$ python3 -q
>>> import numpy as np
>>> import numpy.linalg as la
>>> np.set_printoptions(precision=3, suppress=True, linewidth=140, legacy="1.25")
>>> feats = np.loadtxt("out4.csv", delimiter=",")
>>> feats
array([[ 0.037, -0.037,  0.185],
       [-0.037,  0.037, -0.185],
       [ 0.185, -0.185,  0.926]])
>>> la.matrix_rank(feats, rtol=0.1)
1
>>> [round(float(x), 3) for x in la.svd(feats, compute_uv=False)[:3]]
[1.0, 0.0, 0.0]
>>> A = np.loadtxt("arr.csv", delimiter=",")
>>> A
array([[ 1.569,  1.857,  1.758],
       [-1.878, -2.339,  0.036],
       [-0.627, -0.624, -2.867],
       [ 1.204,  1.619, -2.22 ],
       [-0.904, -0.979, -2.688],
       [-1.457, -1.705, -1.993],
       [ 1.331,  1.767, -2.027],
       [ 0.449,  0.398,  2.939],
       [-1.84 , -2.317,  0.496],
       [-1.88 , -2.332, -0.158],
       [ 0.972,  1.345, -2.499],
       [-1.675, -2.154,  1.247],
       [-1.778, -2.26 ,  0.854],
       [ 1.825,  2.304, -0.602],
       [ 0.384,  0.637, -2.906],
       [ 1.859,  2.283,  0.575]])
>>> np.argsort(-la.norm(A, axis=0).round(6), kind="stable")[:3]
array([2, 1, 0])
>>> Xc = A - A.mean(axis=0)
>>> evecs = la.svd(Xc)[2][:2]
>>> other = Xc - Xc @ evecs.T @ evecs
>>> np.round(np.cov(Xc @ evecs.T, rowvar=False), 3) + 0
array([[5.789, 0.   ],
       [0.   , 3.339]])
>>> np.diag(evecs.T @ evecs)
array([0.393, 0.608, 0.999])
>>> np.round(other.std(axis=0), 3) + 0
array([0., 0., 0.])
>>> Xc = A - A.mean(axis=0)
>>> left, sv, VT = la.svd(Xc, full_matrices=False)
>>> np.abs(left[:, 0]).argmax()
13
>>> la.matrix_rank(Xc)
2
>>> (np.sign(left[:, 0]) == np.sign(left[0, 0])).astype(int)
array([1, 0, 0, 1, 0, 0, 1, 1, 0, 0, 1, 0, 0, 1, 1, 1])
>>> mat = np.minimum.outer(np.arange(1, 4), np.arange(1, 4)) * 2
>>> mat
array([[2, 2, 2],
       [2, 4, 4],
       [2, 4, 6]])
>>> la.norm(mat, axis=1).argmax()
2
>>> mat[0] @ mat[2]
24
>>> la.norm(mat, axis=0)
array([3.464, 6.   , 7.483])
>>> round(la.norm(mat, 1), 3), np.round(la.norm(mat, np.inf), 3)
(12.0, 12.0)
>>> low = la.cholesky(mat)
>>> low
array([[1.414, 0.   , 0.   ],
       [1.414, 1.414, 0.   ],
       [1.414, 1.414, 1.414]])
>>> np.diag(low) ** 2
array([2., 2., 2.])
>>> other = la.inv(mat)
>>> (np.abs(other) > 1e-9).astype(int)
array([[1, 1, 0],
       [1, 1, 1],
       [0, 1, 1]])
>>> la.inv(other)
array([[2., 2., 2.],
       [2., 4., 4.],
       [2., 4., 6.]])
>>> np.allclose(other, mat.T)
False
>>> round(float(la.cond(mat)), 3)
16.394
>>> np.round(la.det(mat) * la.det(other), 3)
1.0
>>> X = np.loadtxt("block7.csv", delimiter=",")
>>> X
array([[ 1.,  0.,  0.,  0.],
       [-2.,  1.,  0.,  0.],
       [ 0.,  1.,  1.,  0.],
       [ 0., -3.,  2.,  1.]])
>>> (X - X.T) / 2
array([[ 0. ,  1. ,  0. ,  0. ],
       [-1. ,  0. , -0.5,  1.5],
       [ 0. ,  0.5,  0. , -1. ],
       [ 0. , -1.5,  1. ,  0. ]])
>>> assert X == X.T
Traceback (most recent call last):
  File "<python-input-39>", line 1, in <module>
    assert X == X.T
           ^^^^^^^^
ValueError: The truth value of an array with more than one element is ambiguous. Use a.any() or a.all()
>>> X.inv()
Traceback (most recent call last):
  File "<python-input-40>", line 1, in <module>
    X.inv()
    ^^^^^
AttributeError: 'numpy.ndarray' object has no attribute 'inv'
>>> X @ X
array([[ 1.,  0.,  0.,  0.],
       [-4.,  1.,  0.,  0.],
       [-2.,  2.,  1.,  0.],
       [ 6., -4.,  4.,  1.]])
>>> np.round(np.abs(la.eigvals(X)).max(), 3)
1.0
>>> [int(la.matrix_rank(la.matrix_power(X, p))) for p in range(1, 5)]
[4, 4, 4, 4]
>>> la.matrix_rank(X - X[0, 0] * np.eye(4))
3
>>> X @ X
array([[ 1.,  0.,  0.,  0.],
       [-4.,  1.,  0.,  0.],
       [-2.,  2.,  1.,  0.],
       [ 6., -4.,  4.,  1.]])
>>> la.matrix_power(X - np.diag(np.diag(X)), 4)
array([[0., 0., 0., 0.],
       [0., 0., 0., 0.],
       [0., 0., 0., 0.],
       [0., 0., 0., 0.]])
>>> np.sort(la.eigvals(X))
array([1., 1., 1., 1.])
>>> np.prod(np.diag(X)), round(la.det(X), 3)
(1.0, 1.0)
>>> x = np.array([-1, -1, 2, 1])
>>> h1 = np.maximum(X @ x, 0)
>>> np.tanh(X @ x)
array([-0.762,  0.762,  0.762,  1.   ])
>>> np.maximum(X @ (3 * x), 0)
array([ 0.,  3.,  3., 24.])
>>> h1
array([0., 1., 1., 8.])
>>> np.flatnonzero(h1 > 1e-9)
array([1, 2, 3])
>>> X * (h1 > 1e-9)[:, None]
array([[ 0.,  0.,  0.,  0.],
       [-2.,  1.,  0.,  0.],
       [ 0.,  1.,  1.,  0.],
       [ 0., -3.,  2.,  1.]])
>>> rng = np.random.default_rng(381)
>>> labels = rng.permutation(4)
>>> other = X[:, labels] * rng.choice([-1, 1], 4)
>>> other
array([[ 0., -0.,  1., -0.],
       [ 0., -0., -2., -1.],
       [ 1., -0.,  0., -1.],
       [ 2., -1.,  0.,  3.]])
>>> left, _, VT = la.svd(X.T @ other)
>>> np.round(la.lstsq(X, other)[0], 3) + 0
array([[ 0.,  0.,  1.,  0.],
       [ 0.,  0.,  0., -1.],
       [ 1.,  0.,  0.,  0.],
       [ 0., -1.,  0.,  0.]])
>>> labels
array([2, 3, 0, 1])
>>> ev, evecs = la.eig(X)
>>> X @ evecs[:, 0] - ev[0] * evecs[:, 0]
array([0., 0., 0., 0.])
>>> np.prod(ev)
1.0
>>> arr = np.array([[0.0, 2.0], [2.0, 0.0]])
>>> round(la.eigvalsh(arr).min(), 3)
-2.0
>>> [round(float(la.det(arr[:i, :i])), 2) + 0 for i in range(1, 3)]
[0.0, -4.0]
>>> f = np.array([0, 0, 1]) + 0.5
>>> K = np.eye(3) - 2 * np.outer(f, f) / (f @ f)
>>> K
array([[ 0.818, -0.182, -0.545],
       [-0.182,  0.818, -0.545],
       [-0.545, -0.545, -0.636]])
>>> la.pinv(K)
array([[ 0.818, -0.182, -0.545],
       [-0.182,  0.818, -0.545],
       [-0.545, -0.545, -0.636]])
>>> la.svd(K, compute_uv=False)
array([1., 1., 1.])
>>> np.round(K[:, 2] @ K[:, 1], 3)
0.0
>>> O, evecs = la.qr(K[:, :2])[0], la.qr(K[:, 2:])[0]
>>> sv = la.svd(O.T @ evecs, compute_uv=False)
>>> np.degrees(np.arccos(sv.clip(0, 1)))
array([90.])
>>> round(float(la.norm(O @ O.T - evecs @ evecs.T, 2)), 3)
1.0
>>> (sv > 0.9).sum()
0
>>> x = np.array([-1, 3, 1])
>>> rhs = K @ x
>>> b, lr = np.zeros(3), 1 / la.norm(K, 2) ** 2
>>> for i in range(300):
...     b -= lr * K.T @ (K @ b - rhs)
...     if i % 50 == 0: print(i, round(la.norm(K @ b - rhs), 3))
... 
0 0.0
50 0.0
100 0.0
150 0.0
200 0.0
250 0.0
>>> np.round(la.cond(K), 3)
1.0
>>> W0 = np.loadtxt("run11.csv", delimiter=",")
>>> W0
array([[0.2  , 1.9  , 0.1  ],
       [0.147, 1.738, 0.052]])
>>> other = W0 / la.norm(W0, axis=1, keepdims=True)
>>> gram = other @ other.T
>>> gram[0]
array([1., 1.])
>>> (np.abs(gram) > 0.9).astype(int)
array([[1, 1],
       [1, 1]])
>>> np.argwhere(np.triu(np.abs(gram) > 0.95, 1))
array([[0, 1]])
>>> la.norm(other, axis=1)
array([1., 1.])
>>> round(la.norm(W0, 2) / la.norm(W0), 3)
1.0
>>> la.matrix_rank(W0, rtol=0.1)
1
>>> t3 = np.stack([W0, 2 * W0, W0[::-1]])
>>> (t3 @ W0.T).shape
(3, 2, 2)
>>> np.einsum("bij,cij->bc", t3, t3)
array([[ 6.705, 13.41 ,  6.674],
       [13.41 , 26.82 , 13.347],
       [ 6.674, 13.347,  6.705]])
>>> t3.shape
(3, 2, 3)
>>> np.einsum("ij,ji->", arr, arr)
8.0
>>> np.einsum("ii->", arr)
0.0
>>> la.eigvals(arr)
array([ 2., -2.])
>>> np.round(la.eigvals(arr).sum().real, 3)
0.0
>>> round(float(la.det(arr.T)), 3)
-4.0
>>> np.round(la.det(2 * arr), 3), round(float(la.det(arr)), 3)
(-16.0, -4.0)
>>> np.kron(np.eye(2, dtype=int), arr)
array([[0., 2., 0., 0.],
       [2., 0., 0., 0.],
       [0., 0., 0., 2.],
       [0., 0., 2., 0.]])
>>> left, sv, VT = la.svd(W0)
>>> np.argmax(sv[:-1] / (sv[1:] + 1e-6)) + 1
1
>>> sv
array([2.589, 0.039])
>>> other = left[:, :1] @ np.diag(sv[:1]) @ VT[:1]
>>> np.round(la.norm(W0 - other, 2), 3), np.round(sv[1], 3)
(0.039, 0.039)
>>> other
array([[0.182, 1.903, 0.08 ],
       [0.166, 1.735, 0.073]])
>>> la.matrix_rank(W0, rtol=0.05)
1
>>> la.matrix_rank(other)
1
>>> data = np.array([[1, -2, 4, -8], [1, -1, 1, -1], [1, 0, 0, 0]])
>>> data
array([[ 1, -2,  4, -8],
       [ 1, -1,  1, -1],
       [ 1,  0,  0,  0]])
>>> theta = np.radians(120)
>>> Rm = np.eye(4)
>>> Rm[2, 2] = Rm[3, 3] = np.cos(theta)
>>> Rm[2, 3], Rm[3, 2] = -np.sin(theta), np.sin(theta)
>>> Rm
array([[ 1.   ,  0.   ,  0.   ,  0.   ],
       [ 0.   ,  1.   ,  0.   ,  0.   ],
       [ 0.   ,  0.   , -0.5  , -0.866],
       [ 0.   ,  0.   ,  0.866, -0.5  ]])
>>> other = data @ Rm.T
>>> np.allclose(data @ data.T, other @ other.T)
True
>>> np.abs(other - data).max(axis=0)
array([ 0.   ,  0.   ,  0.928, 15.464])
>>> round(la.det(Rm), 3), round(np.trace(Rm), 3)
(1.0, 1.0)
